$ python -q
>>> import numpy as np
>>> from numpy import linalg as LA
>>> np.set_printoptions(precision=1, suppress=True, linewidth=160)
>>> def rd(a):
...     return np.round(a, 1) + 0
... 
>>> mat = np.loadtxt("w.csv", delimiter=",")
>>> print(mat)
[[-0.7  0.2 -0.2  0.6  0.   0.9 -0.6 -2.6]
 [-1.7 -0.3  0.9  0.7  0.8  1.9  0.2 -0.9]
 [-0.3  0.3 -0.3  0.3 -0.7  0.   1.4 -2.5]
 [ 1.2 -0.4 -0.8  0.1  0.   0.7  1.   2.3]
 [ 0.3 -0.9 -0.1  1.9 -1.   1.3  1.3 -0.4]
 [-0.4  1.4  1.2 -0.2 -1.6  1.6  0.  -0.4]
 [ 0.9  0.2  0.9  1.9 -0.5  1.4 -0.4 -1.2]
 [ 0.6 -1.2 -0.8  1.4  0.7  0.2  0.9 -1.8]
 [ 0.3  0.3 -0.1 -1.1 -0.4 -2.2 -1.6  0.3]
 [ 1.1 -1.1 -1.4  0.   0.8 -1.4  0.2 -1.4]
 [ 1.8 -0.5 -0.1 -1.6 -0.1 -0.7  0.9  1.3]
 [-0.1 -1.7  1.6  0.2  0.  -0.8 -0.6  1.6]
 [-2.4 -0.2  1.   0.1  0.6  0.9  1.  -0.1]
 [ 1.8 -0.2  0.2  0.6  1.1 -0.4  1.7  1. ]
 [ 1.1  0.4 -1.6 -0.8 -0.1  1.2 -0.1  1.8]
 [-1.6 -0.8 -0.5 -1.5 -0.1  0.7  1.6  0.2]
 [ 0.6  1.8 -0.2  2.   0.7  0.3 -0.3  0.8]
 [ 0.9 -0.7  0.5 -0.1 -1.9  1.8  0.6 -0.6]]
>>> Xs = mat - mat.mean(axis=0)
>>> Uu, sv, Vt = LA.svd(Xs, full_matrices=False)
>>> rd(Xs.mean(axis=0))
array([0., 0., 0., 0., 0., 0., 0., 0.])
>>> rd((sv ** 2).sum() ** 2 / (sv ** 4).sum())
np.float64(5.4)
>>> LA.matrix_rank(Xs)
np.int64(8)
>>> np.abs(Uu[:, 0]).argmax()
np.int64(10)
>>> x0 = np.array([2, 8, -9, 1, 9, -3, 5, -4])
>>> np.sign((mat @ x0).round(6))
array([ 1., -1.,  1.,  1., -1., -1., -1.,  1., -1.,  1., -1., -1., -1.,  1.,  1., -1.,  1., -1.])
>>> (mat @ x0).argmax()
np.int64(9)
>>> rd(mat @ np.ones(8))
array([-2.4,  1.6, -1.8,  4.1,  2.4,  1.6,  3.2,  0. , -4.5, -3.2,  1. ,  0.2,  0.9,  5.8,  1.9, -2. ,  5.7,  0.5])
>>> rd(mat @ (2 * x0))
array([ 14.6, -14.2,  31. ,   0.4, -17.2, -36.4, -17.4,  35.2,  -6.8,  48. ,  -1.2, -70. , -14.4,  32.8,  13.6,  -4.8,  40.2, -51. ])
>>> cov = np.cov(mat, rowvar=False)
>>> rd(np.polyfit(mat[:, 2], mat[:, 7], 1))
array([ 0. , -0.1])
>>> rd(np.corrcoef(mat[:, 2], mat[:, 7])[0, 1])
np.float64(0.0)
>>> print(np.argsort(-mat.std(axis=0).round(6), kind="stable"))
[7 0 5 3 6 2 1 4]
>>> np.argwhere(np.triu(np.abs(np.corrcoef(mat.T)) > 0.8, 1))
array([], shape=(0, 2), dtype=int64)
>>> rd(cov)
array([[ 1.4,  0. , -0.4,  0.1,  0. , -0.4,  0. ,  0.6],
       [ 0. ,  0.8,  0. ,  0.1, -0.1,  0.2, -0.2,  0. ],
       [-0.4,  0. ,  0.8,  0.2, -0.2,  0.2, -0.1,  0. ],
       [ 0.1,  0.1,  0.2,  1.2,  0.1,  0.4,  0. , -0.5],
       [ 0. , -0.1, -0.2,  0.1,  0.7, -0.3,  0.1,  0.1],
       [-0.4,  0.2,  0.2,  0.4, -0.3,  1.3,  0.2, -0.3],
       [ 0. , -0.2, -0.1,  0. ,  0.1,  0.2,  0.8,  0. ],
       [ 0.6,  0. ,  0. , -0.5,  0.1, -0.3,  0. ,  2.1]])
>>> rd(np.median(mat, axis=0))
array([ 0.4, -0.2, -0.1,  0.2,  0. ,  0.7,  0.4, -0.2])
>>> W0 = np.array([[2, 3, 3],
...     [0, 1, 1],
...     [3, 4, 4],
...     [0, 1, 1],
...     [1, 2, 2],
...     [-1, 0, 0],
...     [1, 2, 2]])
>>> Uu, sv, Vt = LA.svd(W0)
>>> vecs = Vt[:(sv > 1e-8).sum()]
>>> rng = np.random.default_rng(117)
>>> x0 = W0[6] + 5 * W0[1] + rng.integers(2) * np.eye(3)[0]
>>> x0
array([1., 7., 7.])
>>> np.allclose(vecs.T @ vecs @ x0, x0)
True
>>> rd(vecs.T @ vecs)
array([[1. , 0. , 0. ],
       [0. , 0.5, 0.5],
       [0. , 0.5, 0.5]])
>>> rd(LA.norm(x0 - vecs.T @ vecs @ x0))
np.float64(0.0)
>>> rd(np.diag(vecs.T @ vecs))
array([1. , 0.5, 0.5])
>>> J = np.load("run2.npy")
>>> J
array([[  7.3,   1.8,  -4.6],
       [ -7.3,  -2.7,  14. ],
       [  0.3,  -9.7,  -3.7],
       [  3.2,   4. ,   8.2],
       [ -1.7,  -4.8,   2.7],
       [-11.7, -11.6,   9.6],
       [ 13.6,   1.2, -18.9],
       [ -7.5,   2.5,   6.8],
       [-12.9,   7.5,   3.1],
       [-14.2,  -7.5,  11. ],
       [-16.8,   9.9,  40.8],
       [  7.2,   0.4, -50.3],
       [  1.5,   4.6,  24.3],
       [ -0.8,   1.7,  12. ],
       [  3.1,   4.1,  -9.8],
       [  1.6,   6. ,  -2.7],
       [-15.7,  -7.8,   1.2],
       [ 10.4,  -2.7,   7.3],
       [  5.3,   1.3,  28.3],
       [  6.2,   5.3,  39.1],
       [ -5.9,  -1.2,   1.5],
       [  2.1,   1.4,  -8. ],
       [-15.1,   5.2,  19.5],
       [  2.3,   4.8,  -8.4],
       [  0.4,   0.9, -16.2],
       [ -9.8,  -0.8,   3.2],
       [  5.4,  -0.5,  -7.2],
       [  5. ,   1.4, -46. ],
       [ -5. ,  -5.1, -10.1],
       [ -6.4,   1.8,  18. ]])
>>> Xs = J - J.mean(axis=0)
>>> vecs = LA.svd(Xs)[2][:1]
>>> Y = Xs - Xs @ vecs.T @ vecs
>>> rd((Xs @ vecs.T).std(axis=0))
array([20.])
>>> LA.norm(Y, axis=1).round(6).argmax()
np.int64(16)
>>> rd(LA.norm(Y) / LA.norm(Xs))
np.float64(0.4)
>>> print(rd(Y.std(axis=0)))
[7.3 4.9 1.4]
>>> w1 = np.array([[3, 1, 1, 1], [-1, 3, -2, -3], [-3, -3, 1, 1]])
>>> coef = np.array([5, 9, 9, 9])
>>> H = np.maximum(J @ w1 + coef, 0)
>>> print(rd((H > 0).mean(axis=0)))
[0.4 0.4 0.8 0.7]
>>> LA.matrix_rank(H)
np.int64(4)
>>> basis = np.array([[1, 0, 2], [0, 2, 0], [0, 2, 2], [1, 0, 1]])
>>> (H @ basis).round(6).argmax(axis=1)
array([2, 2, 2, 2, 2, 2, 2, 2, 1, 2, 2, 2, 2, 2, 1, 1, 2, 2, 2, 2, 2, 1, 1, 1, 1, 2, 2, 2, 2, 2])
>>> basis = J[[15, 25]].astype(float)
>>> for _ in range(7):
...     z = LA.norm(J[:, None] - basis, axis=-1).argmin(axis=1)
...     basis = np.array([J[z == j].mean(axis=0) for j in range(2)])
... 
>>> print(z)
[0 1 0 1 1 1 0 1 1 1 1 0 1 1 0 0 1 1 1 1 1 0 1 0 0 1 0 0 0 1]
>>> np.abs(basis[1] - basis[0]).argmax()
np.int64(2)
>>> cov = J.T @ J
>>> rd(np.trace(cov)), rd((J ** 2).sum())
(np.float64(14615.0), np.float64(14615.0))
>>> (J @ J.T).shape
(30, 30)
>>> q, r_ = LA.qr(J)
>>> rd(q @ r_)
array([[  7.3,   1.8,  -4.6],
       [ -7.3,  -2.7,  14. ],
       [  0.3,  -9.7,  -3.7],
       [  3.2,   4. ,   8.2],
       [ -1.7,  -4.8,   2.7],
       [-11.7, -11.6,   9.6],
       [ 13.6,   1.2, -18.9],
       [ -7.5,   2.5,   6.8],
       [-12.9,   7.5,   3.1],
       [-14.2,  -7.5,  11. ],
       [-16.8,   9.9,  40.8],
       [  7.2,   0.4, -50.3],
       [  1.5,   4.6,  24.3],
       [ -0.8,   1.7,  12. ],
       [  3.1,   4.1,  -9.8],
       [  1.6,   6. ,  -2.7],
       [-15.7,  -7.8,   1.2],
       [ 10.4,  -2.7,   7.3],
       [  5.3,   1.3,  28.3],
       [  6.2,   5.3,  39.1],
       [ -5.9,  -1.2,   1.5],
       [  2.1,   1.4,  -8. ],
       [-15.1,   5.2,  19.5],
       [  2.3,   4.8,  -8.4],
       [  0.4,   0.9, -16.2],
       [ -9.8,  -0.8,   3.2],
       [  5.4,  -0.5,  -7.2],
       [  5. ,   1.4, -46. ],
       [ -5. ,  -5.1, -10.1],
       [ -6.4,   1.8,  18. ]])
>>> print(rd(r_))
[[-46.1  -3.5  44.4]
 [  0.   27.3  26.3]
 [  0.    0.  -95.2]]
>>> print(rd(q))
[[-0.2  0.   0. ]
 [ 0.2 -0.1 -0.1]
 [ 0.  -0.4 -0.1]
 [-0.1  0.1 -0.1]
 [ 0.  -0.2 -0.1]
 [ 0.3 -0.4 -0.1]
 [-0.3  0.   0.1]
 [ 0.2  0.1  0. ]
 [ 0.3  0.3  0.2]
 [ 0.3 -0.2  0. ]
 [ 0.4  0.4 -0.1]
 [-0.2  0.   0.5]
 [ 0.   0.2 -0.2]
 [ 0.   0.1 -0.1]
 [-0.1  0.1  0.1]
 [ 0.   0.2  0.1]
 [ 0.3 -0.2  0.1]
 [-0.2 -0.1 -0.2]
 [-0.1  0.  -0.3]
 [-0.1  0.2 -0.4]
 [ 0.1  0.   0. ]
 [ 0.   0.   0.1]
 [ 0.3  0.2  0. ]
 [ 0.   0.2  0.1]
 [ 0.   0.   0.2]
 [ 0.2  0.   0.1]
 [-0.1  0.   0. ]
 [-0.1  0.   0.4]
 [ 0.1 -0.2  0.1]
 [ 0.1  0.1 -0.1]]
>>> q.shape, r_.shape
((30, 3), (3, 3))
>>> A = np.array([[0, -5, 1, -4, -4],
...     [5, 0, -1, -2, 5],
...     [-1, 1, 0, 0, 2],
...     [4, 2, 0, 0, 0],
...     [4, -5, -2, 0, 0]])
>>> Uu, sv, Vt = LA.svd(A, full_matrices=False)
>>> print(rd(sv))
[8.9 8.9 3.6 3.6 0. ]
>>> Uu.shape, sv.shape, Vt.shape
((5, 5), (5,), (5, 5))
>>> (sv > 1e-8).sum()
np.int64(4)
>>> print(rd(np.sqrt((sv ** 2).sum())), rd(LA.norm(A)))
13.6 13.6
>>> rd(Vt @ Vt.T)
array([[1., 0., 0., 0., 0.],
       [0., 1., 0., 0., 0.],
       [0., 0., 1., 0., 0.],
       [0., 0., 0., 1., 0.],
       [0., 0., 0., 0., 1.]])
>>> rd(Uu.T @ Uu)
array([[1., 0., 0., 0., 0.],
       [0., 1., 0., 0., 0.],
       [0., 0., 1., 0., 0.],
       [0., 0., 0., 1., 0.],
       [0., 0., 0., 0., 1.]])
>>> print(np.allclose(Uu * sv @ Vt, A))
True
